% python3 -q
>>> import numpy as np
>>> np.set_printoptions(precision=1, suppress=True, linewidth=120)
>>> A = np.load("w.npy")
>>> A.round(1) + 0
array([[ 0.7, -1.5,  0.3,  1.5,  7.7,  0.6, -2.3, -2.8, -3.3,  1.4, -3.1],
       [ 1.4, -5.5, -0.2, -5.1,  3.2, -2.3,  1. ,  3.5, -0.2,  2.8, -2.4],
       [ 1.3, -4.6,  0.1, -2.5,  6.7, -1.2, -0.7,  0.7, -2.1,  2.7, -3.4],
       [-1.1,  4.9,  0.3,  5.8,  0. ,  2.6, -1.9, -4.8, -1.2, -2.2,  1.1],
       [-1. ,  2.7, -0.3, -0.2, -7.8,  0. ,  1.9,  1.8,  3.1, -1.9,  3.4],
       [-0.9,  2.2, -0.3, -0.7, -7.8, -0.2,  2. ,  2.2,  3.2, -1.7,  3.2],
       [ 1.4, -5. ,  0. , -3.3,  6. , -1.6, -0.3,  1.5, -1.7,  2.8, -3.3],
       [ 0.7, -3.7, -0.4, -5.5, -3. , -2.5,  2.5,  5.2,  2.2,  1.4,  0.2],
       [-1.4,  4.9,  0. ,  3.2, -6.2,  1.5,  0.4, -1.3,  1.8, -2.8,  3.3],
       [-0.9,  2.3, -0.3, -0.6, -7.8, -0.2,  2. ,  2.1,  3.2, -1.8,  3.3],
       [-1.4,  5.5,  0.1,  4.8, -3.8,  2.2, -0.7, -3.2,  0.5, -2.8,  2.6],
       [-1.2,  4. , -0.1,  1.6, -7.3,  0.8,  1.1,  0.2,  2.5, -2.5,  3.5],
       [-0.7,  1.6, -0.3, -1.4, -7.7, -0.5,  2.2,  2.8,  3.3, -1.5,  3.1],
       [-0.6,  1. , -0.3, -2. , -7.5, -0.8,  2.4,  3.3,  3.3, -1.2,  2.9],
       [-1.3,  5.4,  0.2,  5.4, -2.1,  2.5, -1.3, -4.1, -0.2, -2.6,  2. ],
       [ 1.2, -5.1, -0.3, -5.7,  0.5, -2.6,  1.8,  4.7,  0.9,  2.3, -1.3],
       [ 0.9, -2.3,  0.3,  0.6,  7.8,  0.2, -2. , -2.2, -3.2,  1.8, -3.3],
       [-0.2, -0.6, -0.4, -3.5, -6.6, -1.5,  2.7,  4.3,  3.3, -0.4,  2.2],
       [-1.1,  4.8,  0.3,  5.8,  0.4,  2.6, -2. , -4.9, -1.3, -2.1,  1. ],
       [ 0.1,  0.8,  0.4,  3.6,  6.5,  1.6, -2.7, -4.4, -3.3,  0.3, -2.1],
       [ 0.8, -1.9,  0.3,  1. ,  7.8,  0.4, -2.1, -2.5, -3.2,  1.6, -3.2],
       [-1.4,  4.7, -0.1,  2.8, -6.5,  1.3,  0.6, -0.9,  2. , -2.7,  3.4],
       [-0.7,  3.8,  0.4,  5.6,  2.7,  2.5, -2.5, -5.2, -2.2, -1.4, -0.1],
       [-0.9,  4.4,  0.4,  5.8,  1.4,  2.6, -2.3, -5.1, -1.7, -1.8,  0.5],
       [ 0.3,  0. ,  0.4,  2.9,  7. ,  1.2, -2.6, -3.9, -3.3,  0.7, -2.5],
       [-1.2,  5.1,  0.3,  5.7, -0.4,  2.6, -1.8, -4.7, -1. , -2.3,  1.3],
       [-1.3,  5.3,  0.2,  5.5, -1.6,  2.5, -1.5, -4.2, -0.4, -2.6,  1.8],
       [ 1. , -4.6, -0.3, -5.8, -1.1, -2.6,  2.2,  5. ,  1.6,  1.9, -0.7],
       [-0.2,  2.1,  0.4,  4.6,  5.2,  2. , -2.8, -4.9, -3. , -0.4, -1.4],
       [ 0.6, -3.6, -0.4, -5.5, -3.1, -2.4,  2.6,  5.2,  2.3,  1.3,  0.3],
       [ 1. , -4.6, -0.3, -5.8, -0.9, -2.6,  2.2,  5. ,  1.5,  2. , -0.7],
       [-0.2,  1.9,  0.4,  4.5,  5.4,  2. , -2.8, -4.9, -3. , -0.3, -1.5],
       [ 0.2,  0.4,  0.4,  3.3,  6.8,  1.4, -2.7, -4.2, -3.3,  0.5, -2.3],
       [-1.4,  5.5,  0.1,  4.8, -3.9,  2.2, -0.7, -3.1,  0.6, -2.8,  2.6],
       [-1.2,  3.6, -0.2,  1.1, -7.5,  0.6,  1.4,  0.7,  2.7, -2.3,  3.5],
       [ 1.2, -5.1, -0.3, -5.7,  0.4, -2.6,  1.8,  4.7,  1. ,  2.3, -1.3],
       [ 1.4, -5.3, -0.1, -4.1,  5. , -1.9,  0.2,  2.3, -1.2,  2.9, -3. ],
       [-0.1, -1. , -0.4, -3.8, -6.3, -1.7,  2.7,  4.5,  3.2, -0.1,  2. ],
       [-0.9,  4.2,  0.4,  5.7,  1.8,  2.6, -2.3, -5.1, -1.8, -1.7,  0.4]])
>>> Z = A[[16, 20]].astype(float)
>>> for _ in range(6):
...     idx = np.linalg.norm(A[:, None] - Z, axis=-1).argmin(axis=1)
...     Z = np.array([A[idx == j].mean(axis=0) for j in range(2)])
... 
>>> idx
array([1, 0, 0, 1, 0, 0, 0, 0, 1, 0, 1, 0, 0, 0, 1, 0, 1, 0, 1, 1, 1, 1, 1, 1, 1, 1, 1, 0, 1, 0, 0, 1, 1, 1, 0, 0, 0,
       0, 1])
>>> Z[1] - Z[0]
array([-0.8,  4.5,  0.5,  7.2,  4.6,  3.2, -3.5, -7. , -3.2, -1.6, -0.5])
>>> Z.round(1) + 0
array([[ 0.2, -1.6, -0.3, -3.1, -2.8, -1.4,  1.7,  3.1,  1.7,  0.5,  0.6],
       [-0.6,  2.9,  0.3,  4.1,  1.8,  1.8, -1.8, -3.8, -1.5, -1.1,  0. ]])
>>> np.bincount(idx)
array([19, 20])
